$ ipython --no-banner

In [1]: import numpy as np

In [2]: from numpy import linalg as LA

In [3]: np.set_printoptions(suppress=True, linewidth=140)

In [4]: def tidy(a):
   ...:     return np.round(a, 1) + 0
   ...: 

In [5]: arr = np.load("block19.npy")

In [6]: print(tidy(arr))
[[-0.6  0.  -0.6 -0.5 -0.2]
 [-0.6  0.   0.3  0.5 -0.5]
 [ 0.6 -0.1 -0.3  0.  -0.8]
 [-0.1 -1.   0.   0.   0.1]
 [ 0.   0.  -0.7  0.7  0.3]]

In [7]: # keeps lengths

In [8]: print(tidy(LA.matrix_power(arr, 2)))
[[ 0.   0.6  0.7  0.2  0.5]
 [ 0.4 -0.6  0.7  0.  -0.2]
 [-0.4  0.   0.2 -0.9  0. ]
 [ 0.7  0.  -0.2 -0.4  0.6]
 [-0.4 -0.6  0.   0.2  0.6]]

In [9]: print(tidy(np.sort(np.abs(LA.eigvals(arr)))))
[1. 1. 1. 1. 1.]

In [10]: print(tidy(np.trace(arr)))
-0.6

In [11]: print(tidy((arr + arr.T) / 2))
[[-0.6 -0.3  0.  -0.3 -0.1]
 [-0.3  0.   0.1 -0.2 -0.3]
 [ 0.   0.1 -0.3  0.  -0.7]
 [-0.3 -0.2  0.   0.   0.4]
 [-0.1 -0.3 -0.7  0.4  0.3]]

In [12]: vec = np.array([2, -3, 0, 1, 1])

In [13]: print(LA.norm(arr @ vec) <= LA.norm(arr, 2) * LA.norm(vec) + 1e-9)
True

In [14]: print(tidy(np.einsum("ij,j->i", arr, vec)))
[-1.9 -1.3  0.6  2.9  1. ]

In [15]: vec = np.array([0, 9, 5, 5, 5])

In [16]: print(tidy(LA.norm(vec)), tidy(LA.norm(arr @ vec)))
12.5 12.5

In [17]: print(5 - LA.matrix_rank(arr - np.eye(5), tol=1e-8))
1

In [18]: print(tidy(np.abs(LA.eigvals(arr))))
[1. 1. 1. 1. 1.]

In [19]: E = np.load("x.npy")

In [20]: print(E)
[[-3  3 -4 -3 -5 -2  0  2  1  3  2 -4 -5]
 [ 2 -4  4 -4  4  5  0  0 -1  1 -2  5  1]
 [ 1  5 -3  3  4  5  3 -2 -2 -2 -3  5  0]
 [ 5 -3  0  2 -4 -3  3  3  3 -5 -1  0  1]
 [ 0  1  2 -3  1 -2  0  0 -3  3  0  3 -1]
 [-4  4 -4 -3 -1  3  4 -5 -2 -3 -1 -1 -2]
 [ 1  0 -2  4 -3 -5  5  3  5 -4 -4 -4 -5]
 [-2  3  5  0  1  4 -2 -4 -4  1 -3 -1  1]
 [-1 -1  2 -1 -3  2  0  0  4  2 -2  2  3]
 [-3  4 -1 -4 -1  1  1  1 -5  5  5 -1  3]
 [ 3 -4 -1  5 -2  5  2 -3 -2  4 -4  0 -3]
 [-1 -3  4 -3  2  3  2  1  1  5 -4  5  2]
 [ 2 -1  1  1 -3  5 -4 -4 -1 -4 -1  1  0]]

In [21]: B = LA.inv(E)

In [22]: print(tidy(LA.slogdet(E)[0]))
1.0

In [23]: u = np.array([3, 2])

In [24]: print(np.correlate(E[11], E[9], "full"))
[ -3  -8  10 -33  19  26 -26  41  16  24  -6  37   4  -1  22  -8  -5  -8 -12   9  -1 -44  30  -7  -6]

In [25]: mat = np.load("case19.npy")

In [26]: print(mat)
[[-0.7  0.4  0.4  1.   0.9 -1. ]
 [ 0.1  0.7  1.  -0.1  0.9 -0.9]
 [ 0.  -0.9 -1.  -0.7  0.5  0.6]
 [ 0.   0.1  0.4 -0.3  1.  -1. ]
 [-0.5  0.5  0.7  0.9  1.  -1. ]
 [-0.1  0.   0.3 -0.2  1.  -1. ]
 [-0.1 -0.8 -1.  -0.4  0.7  0. ]
 [ 0.  -0.7 -0.9 -0.9  1.  -1. ]
 [-0.4  0.8  1.   1.  -0.3 -0.9]
 [-0.1  0.8  1.   0.5  1.  -1. ]
 [-0.5  0.4  0.5  0.9  0.9 -1. ]
 [ 0.6 -0.8 -0.9 -1.   1.   0.8]
 [ 0.4 -0.6 -0.9 -0.9 -1.   1. ]
 [ 0.4 -0.9 -1.  -0.9 -0.7  1. ]]

In [27]: vec = np.array([4, 0, 3, 5, 4, 2])

In [28]: h = np.maximum(mat @ vec, 0)

In [29]: print(tidy(h))
[5.  4.7 0.  1.7 6.6 1.5 0.  0.  3.4 7.1 5.6 0.3 0.  0. ]

In [30]: print(tidy(np.maximum(mat @ (3 * vec), 0)))
[15.  14.1  0.   5.1 19.8  4.5  0.   0.  10.2 21.3 16.8  0.9  0.   0. ]

In [31]: print(tidy(np.tanh(mat @ vec)))
[ 1.   1.  -1.   0.9  1.   0.9 -1.  -1.   1.   1.   1.   0.3 -1.  -1. ]

In [32]: print(np.flatnonzero(h > 1e-9))
[ 0  1  3  4  5  8  9 10 11]

In [33]: print(mat * (h > 1e-9)[:, None])
[[-0.7  0.4  0.4  1.   0.9 -1. ]
 [ 0.1  0.7  1.  -0.1  0.9 -0.9]
 [ 0.  -0.  -0.  -0.   0.   0. ]
 [ 0.   0.1  0.4 -0.3  1.  -1. ]
 [-0.5  0.5  0.7  0.9  1.  -1. ]
 [-0.1  0.   0.3 -0.2  1.  -1. ]
 [-0.  -0.  -0.  -0.   0.   0. ]
 [ 0.  -0.  -0.  -0.   0.  -0. ]
 [-0.4  0.8  1.   1.  -0.3 -0.9]
 [-0.1  0.8  1.   0.5  1.  -1. ]
 [-0.5  0.4  0.5  0.9  0.9 -1. ]
 [ 0.6 -0.8 -0.9 -1.   1.   0.8]
 [ 0.  -0.  -0.  -0.  -0.   0. ]
 [ 0.  -0.  -0.  -0.  -0.   0. ]]

In [34]: B = np.array([[-4, -5], [4, 5]])

In [35]: W2 = np.array([[3, 3], [-1, 5]])

In [36]: X = np.kron(B, W2)

In [37]: print(X)
[[-12 -12 -15 -15]
 [  4 -20   5 -25]
 [ 12  12  15  15]
 [ -4  20  -5  25]]

In [38]: # looks like rank 2

In [39]: print(LA.matrix_rank(X, rtol=0.1))
2

In [40]: print([round(float(x), 1) for x in LA.svd(X, compute_uv=False)[:3]])
[53.3, 27.7, 0.0]

In [41]: U, sig, Vt = LA.svd(X)

In [42]: print(tidy(sig))
[53.3 27.7  0.   0. ]

In [43]: print(np.argmax(sig[:-1] / (sig[1:] + 1e-6)) + 1)
2

In [44]: B = U[:, :2] @ np.diag(sig[:2]) @ Vt[:2]

In [45]: print(LA.matrix_rank(B))
2

In [46]: print(tidy(LA.norm(X - B) / LA.norm(X)))
0.0

In [47]: print(tidy(LA.norm(X - B, 2)), tidy(sig[2]))
0.0 0.0

In [48]: W1 = np.array([[5, 0, 3, 5, 2, 4],
    ...:     [5, 3, 0, 2, 4, 5],
    ...:     [2, 3, 3, 1, 0, 5],
    ...:     [3, 5, 3, 4, 0, 4]])

In [49]: b = np.array([-5, 5, -5, -1, 2, 3])

In [50]: act = np.maximum(X @ W1 + b, 0)

In [51]: print(LA.matrix_rank(act))
2

In [52]: W2 = np.array([[5, 0, 1], [4, 3, 1], [3, 2, 1], [3, 0, 2], [3, 0, 4], [3, 2, 3]])

In [53]: print(act @ W2)
[[   0    0    0]
 [   0    0    0]
 [3391 1217 1822]
 [2579  935 1368]]

In [54]: rng = np.random.default_rng(9724)

In [55]: labels = rng.permutation(4)

In [56]: print(labels)
[0 3 2 1]

In [57]: B = X[labels][:, labels]

In [58]: print(np.trace(B))
8

In [59]: print(np.diag(B))
[-12  25  15 -20]

In [60]: print(LA.lstsq(X[:-1].T, X[-1])[2])
2

In [61]: feats = np.loadtxt("mat.csv", delimiter=",")

In [62]: print(feats)
[[-2.5 -2.8  1.8]
 [-3.1 -2.8  1.7]
 [-3.7 -3.   1.9]
 [-3.1 -2.8  2. ]
 [-2.4 -2.9  1.5]
 [-2.7 -3.   1.9]
 [-3.6 -2.9  2.2]
 [-2.6 -3.1  2. ]
 [-2.8 -3.1  1.7]
 [-3.7 -2.7  1.7]
 [-2.8 -2.7  1.7]
 [-2.4 -3.3  1.9]
 [-2.5 -3.2  2. ]
 [-0.1 -2.8  3.1]
 [-0.7 -3.1  3.4]
 [-0.4 -2.5  3. ]
 [-0.1 -2.7  2.6]
 [ 0.3 -3.   3. ]
 [ 0.4 -3.1  2.9]
 [ 0.1 -3.6  3.3]
 [ 0.2 -3.1  3.4]
 [ 0.1 -3.1  2.7]
 [-0.3 -3.3  3.1]
 [ 1.2 -2.8  3.5]
 [ 0.4 -2.9  2.9]
 [ 0.3 -3.2  3.3]
 [ 3.1  3.3  0.5]
 [ 2.9  2.7  1. ]
 [ 2.9  3.1  1.2]
 [ 3.3  3.1  0.9]
 [ 2.8  2.8  0.9]
 [ 3.5  2.8  1. ]
 [ 3.1  3.   1.1]
 [ 2.3  2.8  0.8]
 [ 3.   2.9  1.5]
 [ 2.7  2.6  0.6]
 [ 3.   2.7  1. ]
 [ 3.2  3.5  1.4]
 [ 3.   3.2  1.2]]

In [63]: B = np.c_[feats[:, :2] @ np.array([[-3, 0], [-3, 1]]), np.array([2, 2, 1, 1, 1, 0, 0, 2, 0, 1, 2, 1, 1, 1, 2, 1, 0, 1, 1, 1, 2, 0, 0, 2, 2, 0, 0, 0, 0, 1, 1, 1, 0, 1, 1, 1, 0, 0, 2])]

In [64]: print(tidy(B))
[[ 15.9  -2.8   2. ]
 [ 17.7  -2.8   2. ]
 [ 20.1  -3.    1. ]
 [ 17.7  -2.8   1. ]
 [ 15.9  -2.9   1. ]
 [ 17.1  -3.    0. ]
 [ 19.5  -2.9   0. ]
 [ 17.1  -3.1   2. ]
 [ 17.7  -3.1   0. ]
 [ 19.2  -2.7   1. ]
 [ 16.5  -2.7   2. ]
 [ 17.1  -3.3   1. ]
 [ 17.1  -3.2   1. ]
 [  8.7  -2.8   1. ]
 [ 11.4  -3.1   2. ]
 [  8.7  -2.5   1. ]
 [  8.4  -2.7   0. ]
 [  8.1  -3.    1. ]
 [  8.1  -3.1   1. ]
 [ 10.5  -3.6   1. ]
 [  8.7  -3.1   2. ]
 [  9.   -3.1   0. ]
 [ 10.8  -3.3   0. ]
 [  4.8  -2.8   2. ]
 [  7.5  -2.9   2. ]
 [  8.7  -3.2   0. ]
 [-19.2   3.3   0. ]
 [-16.8   2.7   0. ]
 [-18.    3.1   0. ]
 [-19.2   3.1   1. ]
 [-16.8   2.8   1. ]
 [-18.9   2.8   1. ]
 [-18.3   3.    0. ]
 [-15.3   2.8   1. ]
 [-17.7   2.9   1. ]
 [-15.9   2.6   1. ]
 [-17.1   2.7   0. ]
 [-20.1   3.5   0. ]
 [-18.6   3.2   2. ]]

In [65]: print(tidy(LA.norm(B - feats @ LA.lstsq(feats, B)[0], axis=0)))
[0.  0.  4.5]

In [66]: print(tidy(LA.lstsq(feats, B[:, 0])[0]))
[-3. -3.  0.]

In [67]: F = np.loadtxt("a.csv", delimiter=",")

In [68]: print(tidy(F))
[[  0.    0.6   0. ]
 [ -5.9   1.6  -1.4]
 [ -1.6   0.4  -0.4]
 [ -1.5   0.9  -0.3]
 [  0.9   1.1   0.2]
 [  7.8   0.8   1.8]
 [-10.    0.5  -2.4]
 [ -2.4   0.5  -0.7]
 [  3.1  -0.6   0.7]
 [  4.4  -0.6   1. ]
 [  2.9   0.5   0.8]
 [  2.2  -0.5   0.5]
 [  4.1   0.4   0.9]
 [ -8.1   0.5  -2. ]
 [  1.1  -0.3   0.2]
 [ -3.   -0.3  -0.8]
 [ -2.2   0.5  -0.5]
 [ -0.4  -0.3  -0.1]
 [  1.9   2.    0.5]
 [ -1.9  -1.1  -0.5]
 [  5.9  -0.7   1.3]
 [  3.7  -1.5   0.8]
 [ -4.9  -1.4  -1.1]
 [ 11.9   0.5   3. ]
 [  5.7   0.9   1.5]
 [ -6.5   0.3  -1.6]
 [  9.1  -0.6   2.2]
 [  2.8  -1.    0.7]
 [  1.1  -0.8   0.3]
 [ -3.2   0.1  -0.8]
 [  0.    0.3   0.1]
 [  2.1  -0.2   0.7]
 [  1.1  -0.9   0.3]
 [  3.3  -0.8   0.6]
 [  2.8  -1.3   0.7]
 [  4.5  -0.4   1.1]
 [  4.2  -0.2   1.1]
 [  7.1   1.5   1.8]
 [ 10.5   1.7   2.6]
 [  2.2  -1.    0.4]]

In [69]: # column 0 dominates

In [70]: B = np.c_[F[:, :2] @ np.array([[-2, 3], [0, 1]]), np.array([0, 3, 1, 0, 3, -1, 3, 1, 1, 3, 2, 2, -3, -3, -1, -1, 3, 0, -2, -1, -2, 0, 2, -3, 1, -1, -1, -1, -3, 2, -2, 2, 1, -1, 2, 3, -1, -2, 0, 3])]

In [71]: print(tidy(B))
[[ -0.1   0.7   0. ]
 [ 11.9 -16.2   3. ]
 [  3.3  -4.5   1. ]
 [  3.   -3.6   0. ]
 [ -1.9   3.9   3. ]
 [-15.5  24.1  -1. ]
 [ 20.1 -29.6   3. ]
 [  4.9  -6.8   1. ]
 [ -6.3   8.8   1. ]
 [ -8.9  12.7   3. ]
 [ -5.8   9.2   2. ]
 [ -4.4   6.2   2. ]
 [ -8.3  12.8  -3. ]
 [ 16.2 -23.9  -3. ]
 [ -2.3   3.1  -1. ]
 [  6.   -9.3  -1. ]
 [  4.4  -6.2   3. ]
 [  0.9  -1.6   0. ]
 [ -3.8   7.7  -2. ]
 [  3.8  -6.8  -1. ]
 [-11.8  17.   -2. ]
 [ -7.5   9.7   0. ]
 [  9.8 -16.    2. ]
 [-23.7  36.1  -3. ]
 [-11.4  18.    1. ]
 [ 12.9 -19.1  -1. ]
 [-18.2  26.7  -1. ]
 [ -5.6   7.5  -1. ]
 [ -2.3   2.6  -3. ]
 [  6.4  -9.6   2. ]
 [  0.    0.3  -2. ]
 [ -4.2   6.1   2. ]
 [ -2.3   2.5   1. ]
 [ -6.7   9.2  -1. ]
 [ -5.6   7.2   2. ]
 [ -9.   13.2   3. ]
 [ -8.4  12.4  -1. ]
 [-14.1  22.7  -2. ]
 [-21.   33.2   0. ]
 [ -4.3   5.5   3. ]]

In [72]: print(tidy(LA.norm(LA.qr(F)[0].T @ B, axis=0) ** 2 / ((B ** 2).sum(axis=0) + 1e-12)))
[1.  1.  0.1]

In [73]: K = np.loadtxt("w.csv", delimiter=",")

In [74]: print(K)
[[2. 0. 0. 0. 0. 0. 0. 0. 0. 0. 0.]
 [0. 2. 0. 0. 0. 0. 0. 0. 0. 0. 0.]
 [0. 0. 3. 0. 0. 0. 0. 0. 0. 0. 0.]
 [0. 0. 0. 0. 0. 0. 0. 0. 0. 0. 0.]
 [0. 0. 0. 0. 0. 0. 0. 0. 0. 0. 0.]
 [0. 0. 0. 0. 0. 3. 0. 0. 0. 0. 0.]
 [0. 0. 0. 0. 0. 0. 2. 0. 0. 0. 0.]
 [0. 0. 0. 0. 0. 0. 0. 2. 0. 0. 0.]
 [0. 0. 0. 0. 0. 0. 0. 0. 2. 0. 0.]
 [0. 0. 0. 0. 0. 0. 0. 0. 0. 2. 0.]
 [0. 0. 0. 0. 0. 0. 0. 0. 0. 0. 3.]]

In [75]: # splits into 11 blocks

In [76]: B = feats / LA.norm(feats, axis=1, keepdims=True)

In [77]: cov = B @ B.T

In [78]: print((cov - 2 * np.eye(39)).round(6).argmax(axis=1))
[ 5 10  1 10  8  0  3  0  4  2  1 12  7 20 15 14 22 25 24 21 25 19 16 24 17 17 35 36 38 35 32 36 27 38 37 29 27 28 28]

In [79]: print(tidy(cov[3]))
[ 1.   1.   1.   1.   1.   1.   1.   1.   1.   1.   1.   1.   1.   0.7  0.8  0.8  0.8  0.7  0.7  0.7  0.7  0.7  0.8  0.5  0.7  0.7 -0.8
 -0.8 -0.7 -0.8 -0.8 -0.8 -0.8 -0.8 -0.7 -0.8 -0.8 -0.7 -0.8]

In [80]: print(tidy(np.degrees(np.arccos(np.clip(cov[3, 6], -1, 1)))))
2.9
